$ ipython --no-banner

In [1]: import numpy as np

In [2]: np.set_printoptions(precision=2, suppress=True, linewidth=100, legacy="1.25")

In [3]: F = np.array([[3, 3, 0, 0], [1, 1, 0, 0], [0, 0, 3, 3], [0, 0, 1, 1]])

In [4]: # null space of dimension 2

In [5]: print(np.allclose(F @ F.T, F.T @ F))
False

In [6]: print(np.sort(np.abs(np.linalg.eigvals(F))))
[0. 0. 4. 4.]

In [7]: print(np.linalg.matrix_power(F, 3))
[[48 48  0  0]
 [16 16  0  0]
 [ 0  0 48 48]
 [ 0  0 16 16]]

In [8]: print(round(np.abs(np.linalg.eigvals(F)).max(), 2))
4.0

In [9]: mat = np.loadtxt("data.csv", delimiter=",")

In [10]: print(mat)
[[ 3. -2.  3. -2.  3. -2.]
 [ 4. -2.  4. -2.  4. -2.]
 [ 2. -5.  2. -5.  2. -5.]
 [ 3. -2.  3. -2.  3. -2.]
 [ 4. -2.  4. -2.  4. -2.]
 [ 2. -5.  2. -5.  2. -5.]]

In [11]: # row 3 repeats row 0

In [12]: print(mat.reshape(2, -1))
[[ 3. -2.  3. -2.  3. -2.  4. -2.  4. -2.  4. -2.  2. -5.  2. -5.  2. -5.]
 [ 3. -2.  3. -2.  3. -2.  4. -2.  4. -2.  4. -2.  2. -5.  2. -5.  2. -5.]]

In [13]: print(mat.ravel(order="F"))
[ 3.  4.  2.  3.  4.  2. -2. -2. -5. -2. -2. -5.  3.  4.  2.  3.  4.  2. -2. -2. -5. -2. -2. -5.
  3.  4.  2.  3.  4.  2. -2. -2. -5. -2. -2. -5.]

In [14]: t3 = mat.reshape(6, 2, -1)

In [15]: print(t3.transpose(1, 0, 2))
[[[ 3. -2.  3.]
  [ 4. -2.  4.]
  [ 2. -5.  2.]
  [ 3. -2.  3.]
  [ 4. -2.  4.]
  [ 2. -5.  2.]]

 [[-2.  3. -2.]
  [-2.  4. -2.]
  [-5.  2. -5.]
  [-2.  3. -2.]
  [-2.  4. -2.]
  [-5.  2. -5.]]]

In [16]: print(np.einsum("ihd,ihd->ih", t3, t3))
[[22. 17.]
 [36. 24.]
 [33. 54.]
 [22. 17.]
 [36. 24.]
 [33. 54.]]

In [17]: print(t3.shape)
(6, 2, 3)

In [18]: print(t3[:, 0])
[[ 3. -2.  3.]
 [ 4. -2.  4.]
 [ 2. -5.  2.]
 [ 3. -2.  3.]
 [ 4. -2.  4.]
 [ 2. -5.  2.]]

In [19]: U, sig, Vt = np.linalg.svd(mat)

In [20]: evecs = Vt[:(sig > 1e-8).sum()]

In [21]: rng = np.random.default_rng(3986)

In [22]: x0 = mat[1] + -1 * mat[0] + rng.integers(2) * np.eye(6)[5]

In [23]: print(x0)
[1. 0. 1. 0. 1. 0.]

In [24]: print(np.diag(evecs.T @ evecs))
[0.33 0.33 0.33 0.33 0.33 0.33]

In [25]: print(np.round(evecs.T @ evecs, 2) + 0)
[[0.33 0.   0.33 0.   0.33 0.  ]
 [0.   0.33 0.   0.33 0.   0.33]
 [0.33 0.   0.33 0.   0.33 0.  ]
 [0.   0.33 0.   0.33 0.   0.33]
 [0.33 0.   0.33 0.   0.33 0.  ]
 [0.   0.33 0.   0.33 0.   0.33]]

In [26]: print(np.linalg.matrix_rank(np.vstack([mat, x0])))
2

In [27]: print(round(float(np.linalg.norm(x0 - evecs.T @ evecs @ x0)), 2))
0.0

In [28]: M2 = mat / np.sqrt((mat ** 2).mean(axis=1, keepdims=True))

In [29]: print(np.linalg.matrix_rank(mat - mat.mean(axis=1, keepdims=True)))
1

In [30]: print(np.linalg.norm(M2, axis=1))
[2.45 2.45 2.45 2.45 2.45 2.45]
